>>> import numpy as np
>>> np.set_printoptions(precision=1, suppress=True, linewidth=120, sign=" ")
>>> rd = lambda a: np.round(a, 1) + 0
>>> m1 = np.load("run13.npy")
>>> m1
array([[  0.7,   0.1,   0.3,  -0.7,   0.5,  -0.5,   1. ,   0.9,  -0.5,   0. ],
       [  9. ,   2.5,   2.6, -11.2,   6.7,  -9.9,  11.1,   9.2,  -7.1,  -2.4],
       [ -1.1,  -0.1,  -0.7,   1.6,  -0.5,   0.7,  -1.1,  -1. ,   0.6,   0.3],
       [  3.1,   1. ,   1.3,  -4.6,   2.7,  -3.3,   4.6,   3.5,  -2.5,  -0.7],
       [  0.9,  -0.4,   0.3,  -0.5,  -0.3,  -0.7,   1. ,   0. ,  -0.3,  -0.2],
       [ -3.9,  -1. ,  -1.4,   5.1,  -3.5,   4. ,  -4.9,  -3.7,   3.2,   0.8],
       [ -0.6,  -0.6,  -0.2,   0.9,  -1.1,   0.9,  -1.2,  -0.9,   0.6,   0.3],
       [ -6.4,  -1.5,  -1.7,   7.4,  -4.8,   6.2,  -7.3,  -6. ,   4.5,   1.9],
       [ -5. ,  -1.3,  -1.5,   6. ,  -3.7,   4.7,  -6.4,  -5.5,   3.1,   1. ],
       [  2.1,   1.3,   0.3,  -2.7,   0.7,  -1.8,   2.5,   2.3,  -1.5,  -0.7],
       [ -1.7,  -0.2,  -1. ,   2.1,  -1.4,   1.6,  -2.5,  -1.8,   1.3,   0.8],
       [  8.6,   2.4,   2.5, -10.4,   6.3,  -8.9,  10.7,   8.4,  -6.7,  -2.6],
       [  0.3,   0.1,  -0.1,   0. ,  -0.9,  -0.3,  -0.2,  -0.2,  -0.1,   0.1],
       [ -3.4,  -0.9,  -0.9,   3.2,  -1.9,   2.6,  -3.3,  -3.2,   2. ,   0.4],
       [ -2. ,  -0.4,  -0.2,   2.3,  -1.4,   1.8,  -1.6,  -1.4,   1.3,   0.2],
       [ -1.2,   0.1,  -0.5,   1.3,  -0.6,   0.7,  -1.3,  -1.3,   0.6,  -0.3],
       [ -0.3,   0.2,   0. ,   0.3,  -0.1,  -0.4,  -0.4,   0.1,  -0.4,  -0.3],
       [ -3.3,  -0.6,  -0.5,   3.7,  -2.1,   3.1,  -4.1,  -3. ,   1.5,   1.3],
       [ -1.9,  -0.6,  -0.3,   2.3,  -1.9,   2.7,  -2.4,  -1.9,   1.4,   0.2],
       [  1.1,   0.1,   0.4,  -1.1,   0.7,  -0.8,   0.8,   0.9,  -0.8,   0.6],
       [ -4.9,  -1.2,  -1.4,   6.2,  -3.6,   5.4,  -6. ,  -4.9,   3.9,   1.5],
       [ -0.4,   0.1,   0. ,   0.5,  -0.4,   0.4,  -0.9,  -0.4,  -0.2,   0.1],
       [  0.3,   0. ,   0. ,  -0.5,   0.3,  -0.5,   0.3,   0.6,  -0.3,   0.2],
       [ -1.9,  -0.4,  -0.5,   1.9,  -0.9,   2. ,  -1.2,  -1.2,   0.9,   0.5],
       [ -0.8,  -0.3,  -0.1,   1.3,  -0.4,   1. ,  -1.2,  -1.1,   0.8,   0.2],
       [ -2.6,  -0.7,   0. ,   3.3,  -2.3,   2.1,  -3.6,  -2. ,   2.3,   0.8],
       [  7.1,   1.5,   1.6,  -9.2,   5.8,  -7.4,   8.8,   6.8,  -5.9,  -1.4],
       [  5.6,   1.2,   1.4,  -7.2,   4.1,  -4.8,   7.1,   5.4,  -3.7,  -1. ],
       [  2.5,   0.6,   0.4,  -3.9,   2.3,  -2.4,   3.2,   3. ,  -2. ,  -0.5],
       [ -1.6,  -0.1,  -0.2,   1.5,  -1.3,   2. ,  -1.9,  -2. ,   1.2,   0.6],
       [ -4.9,  -1.3,  -1.5,   5.4,  -3.4,   4.8,  -6.3,  -4.6,   3.1,   1.1],
       [  5. ,   1.1,   1.3,  -5.3,   3. ,  -4.9,   5.2,   4.3,  -3.3,  -0.9],
       [ -7.8,  -2. ,  -2. ,   9.5,  -5.8,   8. ,  -9.8,  -8.1,   6.2,   1.9],
       [  0.9,   0.7,   0.5,  -1.2,   0.2,  -1.9,   1.6,   1.3,  -0.6,  -0.2],
       [ -9.2,  -2.1,  -1.9,  11.1,  -6.8,   8.7, -11.8,  -8.7,   6.4,   2.3],
       [ -3.2,  -1.3,  -0.9,   5. ,  -3.2,   3.5,  -4.8,  -3.9,   2.9,   0.7],
       [  0.1,  -0.1,  -0.2,  -0.3,  -0.2,  -0.2,   0.4,   0.1,  -0.3,  -0.2],
       [ -2.2,  -0.4,  -0.4,   2.8,  -1.4,   2.2,  -2.3,  -2. ,   1.6,   0.7]])
>>> proj = m1 @ np.linalg.solve(m1.T @ m1, m1.T)
>>> np.allclose(proj @ proj, proj)
True
>>> rd(np.diag(proj))
array([ 0.1,  0.3,  0.2,  0.2,  0.4,  0.2,  0.2,  0.3,  0.3,  0.5,  0.3,  0.3,  0.3,  0.4,  0.2,  0.2,  0.2,  0.4,
        0.3,  0.3,  0.1,  0.2,  0.1,  0.3,  0.1,  0.4,  0.4,  0.3,  0.3,  0.4,  0.3,  0.2,  0.3,  0.4,  0.3,  0.2,
        0.1,  0.1])
>>> J = np.array([[1, 0, 0, 0, 0],
...     [3, 1, 0, 0, 0],
...     [0, 0, 1, 0, 0],
...     [1, 2, 3, 1, 0],
...     [2, 2, 1, 3, 1]])
>>> x = np.array([0, -1, -3, 2, 2])
>>> (J @ x).argmax()
np.int64(4)
>>> J * x
array([[ 0,  0,  0,  0,  0],
       [ 0, -1,  0,  0,  0],
       [ 0,  0, -3,  0,  0],
       [ 0, -2, -9,  2,  0],
       [ 0, -2, -3,  6,  2]])
>>> np.sign((J @ x).round(6))
array([ 0, -1, -1, -1,  1])
>>> np.einsum("ij,j->i", J, x)
array([ 0, -1, -3, -9,  3])
>>> np.linalg.norm(J @ x) <= np.linalg.norm(J, 2) * np.linalg.norm(x) + 1e-9
np.True_
